$ ipython --no-banner

In [1]: import numpy as np

In [2]: np.set_printoptions(suppress=True, linewidth=140)

In [3]: arr = np.load("layer8.npy")

In [4]: print(arr.round(3))
[[-0.239  0.487  0.981 -1.882 -1.134  0.002 -0.62   1.225  0.739 -0.621  0.315]
 [-1.274 -0.217  0.137 -0.206  0.07  -1.195 -1.418 -0.594  0.188  0.609 -1.751]
 [-1.672  0.403 -0.309  0.5   -0.017  0.486  1.004  0.17   0.109 -1.947 -0.786]
 [ 0.717  0.471 -0.703 -0.111  1.629 -0.169  0.134  0.929  1.944  0.028 -0.646]
 [ 1.115 -1.151  0.465  0.343 -1.428  0.62   0.657 -0.392  0.96  -0.062 -1.471]
 [ 0.159  0.081 -0.873 -1.177 -0.136 -0.547  0.249 -2.17   0.865 -0.711  0.692]
 [-0.08  -0.434 -2.362 -0.959 -0.702  0.368  0.115  0.8   -0.721  0.499 -0.508]
 [-0.239  0.701  0.454 -0.944  0.781  2.251 -0.153 -0.83  -0.249  0.689 -0.653]
 [-1.513 -0.589  0.267 -0.151 -0.177 -0.074  1.466  0.122  0.98   1.62   0.697]
 [ 0.478 -0.544  0.769 -1.32   0.99  -0.977  1.462  0.126 -1.176 -0.22  -0.788]
 [-0.398 -2.383  0.064 -0.273  0.941  0.677 -0.872  0.184  0.187 -0.738  0.605]]

In [5]: print(round(float(np.linalg.det(arr)), 3))
177147.0

In [6]: print(np.allclose(arr, arr.T))
False

In [7]: q, r_ = np.linalg.qr(arr)

In [8]: print(q.shape, r_.shape)
(11, 11) (11, 11)

In [9]: print(np.round(q @ r_, 3))
[[-0.239  0.487  0.981 -1.882 -1.134  0.002 -0.62   1.225  0.739 -0.621  0.315]
 [-1.274 -0.217  0.137 -0.206  0.07  -1.195 -1.418 -0.594  0.188  0.609 -1.751]
 [-1.672  0.403 -0.309  0.5   -0.017  0.486  1.004  0.17   0.109 -1.947 -0.786]
 [ 0.717  0.471 -0.703 -0.111  1.629 -0.169  0.134  0.929  1.944  0.028 -0.646]
 [ 1.115 -1.151  0.465  0.343 -1.428  0.62   0.657 -0.392  0.96  -0.062 -1.471]
 [ 0.159  0.081 -0.873 -1.177 -0.136 -0.547  0.249 -2.17   0.865 -0.711  0.692]
 [-0.08  -0.434 -2.362 -0.959 -0.702  0.368  0.115  0.8   -0.721  0.499 -0.508]
 [-0.239  0.701  0.454 -0.944  0.781  2.251 -0.153 -0.83  -0.249  0.689 -0.653]
 [-1.513 -0.589  0.267 -0.151 -0.177 -0.074  1.466  0.122  0.98   1.62   0.697]
 [ 0.478 -0.544  0.769 -1.32   0.99  -0.977  1.462  0.126 -1.176 -0.22  -0.788]
 [-0.398 -2.383  0.064 -0.273  0.941  0.677 -0.872  0.184  0.187 -0.738  0.605]]

In [10]: print(np.allclose(r_.T @ r_, arr.T @ arr))
True
